$ python3 -q
>>> import numpy as np
>>> import numpy.linalg as la
>>> np.set_printoptions(precision=2, suppress=True, linewidth=100)
>>> F = np.array([[0, 0, 0, 0, 0, 0, 0, 0],
...     [0, 0, 1, 0, 0, 0, 0, 0],
...     [0, 0, 0, 0, -3, 0, 0, 0],
...     [0, -3, 0, 0, 0, 0, 0, 0],
...     [0, 0, 0, 0, 0, 0, -2, 0],
...     [3, 0, 0, 0, 0, 0, 0, 0],
...     [0, 0, 0, 3, 0, 0, 0, 0],
...     [0, 0, 0, 0, 0, 3, 0, 0]])
>>> # rank 7
>>> Uu, sig, Vh = la.svd(F)
>>> vecs = Vh[:(sig > 1e-8).sum()]
>>> rng = np.random.default_rng(69991)
>>> x = F[6] + -3 * F[3] + rng.integers(2) * np.eye(8)[6]
>>> print(x)
[0. 9. 0. 3. 0. 0. 0. 0.]
>>> print(vecs.T @ vecs)
[[1. 0. 0. 0. 0. 0. 0. 0.]
 [0. 1. 0. 0. 0. 0. 0. 0.]
 [0. 0. 1. 0. 0. 0. 0. 0.]
 [0. 0. 0. 1. 0. 0. 0. 0.]
 [0. 0. 0. 0. 1. 0. 0. 0.]
 [0. 0. 0. 0. 0. 1. 0. 0.]
 [0. 0. 0. 0. 0. 0. 1. 0.]
 [0. 0. 0. 0. 0. 0. 0. 0.]]
>>> print(round(float(la.norm(x - vecs.T @ vecs @ x)), 2))
0.0
>>> print(la.matrix_rank(np.vstack([F, x])))
7
>>> mat = np.load("out5.npy")
>>> print(mat)
[[ 0  1  3  2 -1 -2  3 -3  1]
 [ 1  0  1  3  2 -1 -2  3 -3]
 [-3  1  0  1  3  2 -1 -2  3]
 [ 3 -3  1  0  1  3  2 -1 -2]
 [-2  3 -3  1  0  1  3  2 -1]
 [-1 -2  3 -3  1  0  1  3  2]
 [ 2 -1 -2  3 -3  1  0  1  3]
 [ 3  2 -1 -2  3 -3  1  0  1]
 [ 1  3  2 -1 -2  3 -3  1  0]]
>>> print(np.sort(la.eigvals(F).real))
[-2.22 -0.69 -0.69  0.    0.    0.    1.8   1.8 ]
>>> print((la.matrix_power((F != 0) + (F.T != 0) + np.eye(8), 8) > 0).astype(int))
[[1 0 0 0 0 1 0 1]
 [0 1 1 1 1 0 1 0]
 [0 1 1 1 1 0 1 0]
 [0 1 1 1 1 0 1 0]
 [0 1 1 1 1 0 1 0]
 [1 0 0 0 0 1 0 1]
 [0 1 1 1 1 0 1 0]
 [1 0 0 0 0 1 0 1]]
>>> print(np.flatnonzero(la.matrix_power((F != 0) + (F.T != 0) + np.eye(8), 8)[4]))
[1 2 3 4 6]
>>> idx = rng.permutation(9)
>>> other = mat[:, idx] * rng.choice([-1, 1], 9)
>>> print(other)
[[ 1 -3  1 -3 -2  2 -3  1  0]
 [-2  2 -3  3 -3  1 -1  0  1]
 [-3  1  3 -2 -1 -2  0  1 -3]
 [-1 -2 -2 -1  0 -3 -1 -3  3]
 [ 0 -3 -1  2 -1 -1  3  3 -2]
 [-1 -1  2  3  3  0 -3 -2 -1]
 [ 3  0  3  1 -3 -1  2 -1  2]
 [-3 -1  1  0  2  3  1  2  3]
 [ 2  3  0  1  1 -3 -2  3  1]]
>>> Uu, _, Vh = la.svd(mat.T @ other)
>>> print(np.round(la.lstsq(mat, other)[0], 2) + 0)
[[ 0.  0.  0.  0.  0.  0.  0.  0.  1.]
 [ 0.  0.  0.  0.  0.  0.  0.  1.  0.]
 [ 0.  0.  0.  0.  0.  0. -1.  0.  0.]
 [ 0.  0.  0.  0. -1.  0.  0.  0.  0.]
 [-1.  0.  0.  0.  0.  0.  0.  0.  0.]
 [ 0.  0.  0.  0.  0. -1.  0.  0.  0.]
 [ 0. -1.  0.  0.  0.  0.  0.  0.  0.]
 [ 0.  0.  0.  1.  0.  0.  0.  0.  0.]
 [ 0.  0.  1.  0.  0.  0.  0.  0.  0.]]
>>> print(idx)
[4 6 8 7 3 5 2 1 0]
>>> print(np.round(Uu @ Vh, 2) + 0)
[[ 0.  0.  0.  0.  0.  0.  0.  0.  1.]
 [ 0.  0.  0.  0.  0.  0.  0.  1.  0.]
 [ 0.  0.  0.  0.  0.  0. -1.  0.  0.]
 [ 0.  0.  0.  0. -1.  0.  0.  0.  0.]
 [-1.  0.  0.  0.  0.  0.  0.  0.  0.]
 [ 0.  0.  0.  0.  0. -1.  0.  0.  0.]
 [ 0. -1.  0.  0.  0.  0.  0.  0.  0.]
 [ 0.  0.  0.  1.  0.  0.  0.  0.  0.]
 [ 0.  0.  1.  0.  0.  0.  0.  0.  0.]]
>>> other = np.array([[-3, 3],
...     [4, 4],
...     [-3, 4],
...     [-5, 2],
...     [2, -3],
...     [4, -1],
...     [3, 4],
...     [-3, 5],
...     [-5, 0]])
>>> print(np.vstack([mat, other.T]).shape)
(11, 9)
>>> print(np.einsum("ik,kj->ji", mat, other))
[[-12 -21  10   9  34 -13 -39   4   4]
 [ 22  15 -28  -2  17  11  13   7  17]]
>>> print(np.einsum("ij,ij->i", mat, mat))
[38 38 38 38 38 38 38 38 38]
>>> print(mat @ other)
[[-12  22]
 [-21  15]
 [ 10 -28]
 [  9  -2]
 [ 34  17]
 [-13  11]
 [-39  13]
 [  4   7]
 [  4  17]]
>>> print(la.matrix_rank(np.vstack([mat, other.T])))
9
>>> w1 = np.array([[3, -9, 8, -5, -6],
...     [-5, -8, 8, -7, 7],
...     [-1, 8, -6, 2, 9],
...     [-5, -7, -2, 9, 6],
...     [-1, 8, 0, 4, -9],
...     [-4, 4, -9, 5, -5],
...     [4, -1, -9, -6, 6],
...     [7, -2, 6, -7, 7],
...     [8, -5, -6, -2, -6]])
>>> b = np.array([0, 1, -2, -2, -2])
>>> act = np.maximum(mat @ w1 + b, 0)
>>> print((act > 0).mean(axis=0))
[0.33 0.44 0.44 0.44 0.56]
>>> print(la.matrix_rank(act))
5
>>> print((act > 0).astype(int))
[[0 0 0 1 1]
 [0 1 1 1 1]
 [0 1 0 1 0]
 [0 1 0 1 0]
 [0 0 1 0 1]
 [1 1 0 0 1]
 [1 0 0 0 0]
 [1 0 1 0 0]
 [0 0 1 0 1]]
>>> cent = np.array([[1, -2, -1], [-5, 1, 4], [2, 4, -5], [4, -5, 5], [5, 3, 3]])
>>> print((act @ cent).round(6).argmax(axis=1))
[0 0 2 2 0 2 0 1 1]
>>> print(act @ cent)
[[ 278  152  172]
 [ 357  219  -68]
 [  29 -220  395]
 [ -84  -84  264]
 [ 223  145  109]
 [-226  -41  204]
 [  28  -56  -28]
 [ 151  178 -331]
 [ 137  155  -79]]
>>> J = np.load("data.npy")
>>> print(J)
[[0 1 1 0 1 0 0 0]
 [1 0 0 0 1 0 0 0]
 [1 0 0 0 1 0 0 0]
 [0 0 0 0 0 1 0 0]
 [1 1 1 0 0 0 0 0]
 [0 0 0 1 0 0 1 0]
 [0 0 0 0 0 1 0 1]
 [0 0 0 0 0 0 1 0]]
>>> idx = rng.permutation(8)
>>> print(idx)
[6 1 0 7 5 4 2 3]
>>> other = J[idx][:, idx]
>>> print(np.trace(other))
0
>>> print(np.round(np.sort(np.abs(la.eigvals(other))), 2) + 0)
[0.   0.62 0.62 1.   1.56 1.62 1.62 2.56]
>>> print(np.round(np.sort(la.eigvals(J).real), 2) + 0)
[-1.62 -1.56 -1.   -0.62  0.    0.62  1.62  2.56]
>>> print((J != 0).astype(int))
[[0 1 1 0 1 0 0 0]
 [1 0 0 0 1 0 0 0]
 [1 0 0 0 1 0 0 0]
 [0 0 0 0 0 1 0 0]
 [1 1 1 0 0 0 0 0]
 [0 0 0 1 0 0 1 0]
 [0 0 0 0 0 1 0 1]
 [0 0 0 0 0 0 1 0]]
>>> print(J @ J)
[[3 1 1 0 2 0 0 0]
 [1 2 2 0 1 0 0 0]
 [1 2 2 0 1 0 0 0]
 [0 0 0 1 0 0 1 0]
 [2 1 1 0 3 0 0 0]
 [0 0 0 0 0 2 0 1]
 [0 0 0 1 0 0 2 0]
 [0 0 0 0 0 1 0 1]]
>>> print(round(float(la.norm(J, 2) / la.norm(J)), 2))
0.64
>>> print([round(float(x), 2) for x in la.svd(J, compute_uv=False)[:3]])
[2.56, 1.62, 1.62]
>>> print(np.round(np.sort(np.abs(la.eigvals(J))), 2) + 0)
[0.   0.62 0.62 1.   1.56 1.62 1.62 2.56]
>>> print(J @ J)
[[3 1 1 0 2 0 0 0]
 [1 2 2 0 1 0 0 0]
 [1 2 2 0 1 0 0 0]
 [0 0 0 1 0 0 1 0]
 [2 1 1 0 3 0 0 0]
 [0 0 0 0 0 2 0 1]
 [0 0 0 1 0 0 2 0]
 [0 0 0 0 0 1 0 1]]
>>> print(round(float(np.abs(la.eigvals(J)).max()), 2))
2.56
>>> print(la.matrix_power(J, 2))
[[3 1 1 0 2 0 0 0]
 [1 2 2 0 1 0 0 0]
 [1 2 2 0 1 0 0 0]
 [0 0 0 1 0 0 1 0]
 [2 1 1 0 3 0 0 0]
 [0 0 0 0 0 2 0 1]
 [0 0 0 1 0 0 2 0]
 [0 0 0 0 0 1 0 1]]
>>> rk = la.matrix_rank(J)
>>> print(rk)
7
>>> N = la.svd(J)[2][rk:].T
>>> print(la.matrix_rank(J.T @ J), la.matrix_rank(J @ J.T))
7 7
>>> print(np.allclose(J @ N, 0))
True
>>> print(np.round(N[:, 0] / N[np.abs(N[:, 0]).round(6).argmax(), 0], 2) + 0)
[ 0.  1. -1.  0.  0.  0.  0.  0.]
>>> print([int(la.matrix_rank(J[:i])) for i in range(1, len(J) + 1)])
[1, 2, 2, 3, 4, 5, 6, 7]
>>> W0 = np.load("sample5.npy")
>>> print(W0)
[[ 1.2  -0.74  0.56 -0.6   0.71 -0.04  0.52  0.03  0.17  0.56 -0.4  -0.22]
 [-0.72  0.39  0.39 -0.31  0.45  0.45 -0.23  0.54  0.06  1.42  0.47  0.3 ]
 [-0.88 -0.25  0.13 -0.02 -0.02 -0.96  0.11  0.06  0.59  0.27 -0.46 -1.25]
 [-0.24 -1.12  0.67  0.48 -0.4   0.65 -0.29  1.08 -0.04 -0.4  -0.06 -0.09]
 [-0.16 -0.09 -0.87  0.76  1.45  0.17 -0.07  0.41  0.21 -0.21 -0.47  0.11]
 [-0.4   0.01  0.24 -0.16  0.13  1.02 -0.4  -0.93 -0.66  0.08 -1.   -0.48]
 [-0.88 -0.69  0.13 -0.74  0.19 -0.18  0.39 -0.44  0.43 -0.4  -0.28  1.16]
 [-0.32  0.33  0.3  -0.16  0.25 -0.52  0.83  0.63 -1.46 -0.25 -0.26  0.04]
 [ 0.    0.83  0.46 -0.92  0.47  0.43 -0.16  0.47  0.56 -1.03  0.16 -0.45]
 [-0.32 -0.61 -0.57 -0.24  0.23  0.6   0.78 -0.36 -0.26 -0.12  1.19 -0.7 ]
 [-0.08 -0.04  1.17  0.75  0.75 -0.45 -0.36 -0.74 -0.14 -0.3   0.72  0.04]
 [-0.08  0.57  0.49  0.82 -0.26  0.58  1.35 -0.13  0.65  0.07 -0.3   0.09]]
>>> q, Rm = la.qr(W0)
>>> print(q.round(2) + 0)
[[-0.6   0.37 -0.28  0.3  -0.36  0.02 -0.26 -0.01 -0.08 -0.28  0.2   0.11]
 [ 0.36 -0.19 -0.2   0.16 -0.23 -0.22  0.12 -0.27 -0.03 -0.71 -0.24 -0.15]
 [ 0.44  0.13 -0.06  0.01  0.01  0.48 -0.05 -0.03 -0.3  -0.14  0.23  0.63]
 [ 0.12  0.56 -0.33 -0.24  0.2  -0.32  0.15 -0.54  0.02  0.2   0.03  0.04]
 [ 0.08  0.04  0.44 -0.38 -0.72 -0.09  0.03 -0.21 -0.1   0.11  0.23 -0.06]
 [ 0.2   0.   -0.12  0.08 -0.07 -0.51  0.2   0.46  0.33 -0.04  0.5   0.24]
 [ 0.44  0.35 -0.06  0.37 -0.09  0.09 -0.19  0.22 -0.22  0.2   0.14 -0.58]
 [ 0.16 -0.16 -0.15  0.08 -0.13  0.26 -0.41 -0.31  0.73  0.13  0.13 -0.02]
 [ 0.   -0.41 -0.23  0.46 -0.23 -0.22  0.08 -0.24 -0.28  0.52 -0.08  0.22]
 [ 0.16  0.31  0.29  0.12 -0.12 -0.3  -0.39  0.18  0.13  0.06 -0.59  0.35]
 [ 0.04  0.02 -0.58 -0.37 -0.38  0.22  0.18  0.37  0.07  0.15 -0.36 -0.02]
 [ 0.04 -0.28 -0.25 -0.41  0.13 -0.29 -0.67  0.07 -0.33 -0.04  0.15 -0.04]]
>>> print(np.round(q.T @ q, 2) + 0)
[[1. 0. 0. 0. 0. 0. 0. 0. 0. 0. 0. 0.]
 [0. 1. 0. 0. 0. 0. 0. 0. 0. 0. 0. 0.]
 [0. 0. 1. 0. 0. 0. 0. 0. 0. 0. 0. 0.]
 [0. 0. 0. 1. 0. 0. 0. 0. 0. 0. 0. 0.]
 [0. 0. 0. 0. 1. 0. 0. 0. 0. 0. 0. 0.]
 [0. 0. 0. 0. 0. 1. 0. 0. 0. 0. 0. 0.]
 [0. 0. 0. 0. 0. 0. 1. 0. 0. 0. 0. 0.]
 [0. 0. 0. 0. 0. 0. 0. 1. 0. 0. 0. 0.]
 [0. 0. 0. 0. 0. 0. 0. 0. 1. 0. 0. 0.]
 [0. 0. 0. 0. 0. 0. 0. 0. 0. 1. 0. 0.]
 [0. 0. 0. 0. 0. 0. 0. 0. 0. 0. 1. 0.]
 [0. 0. 0. 0. 0. 0. 0. 0. 0. 0. 0. 1.]]
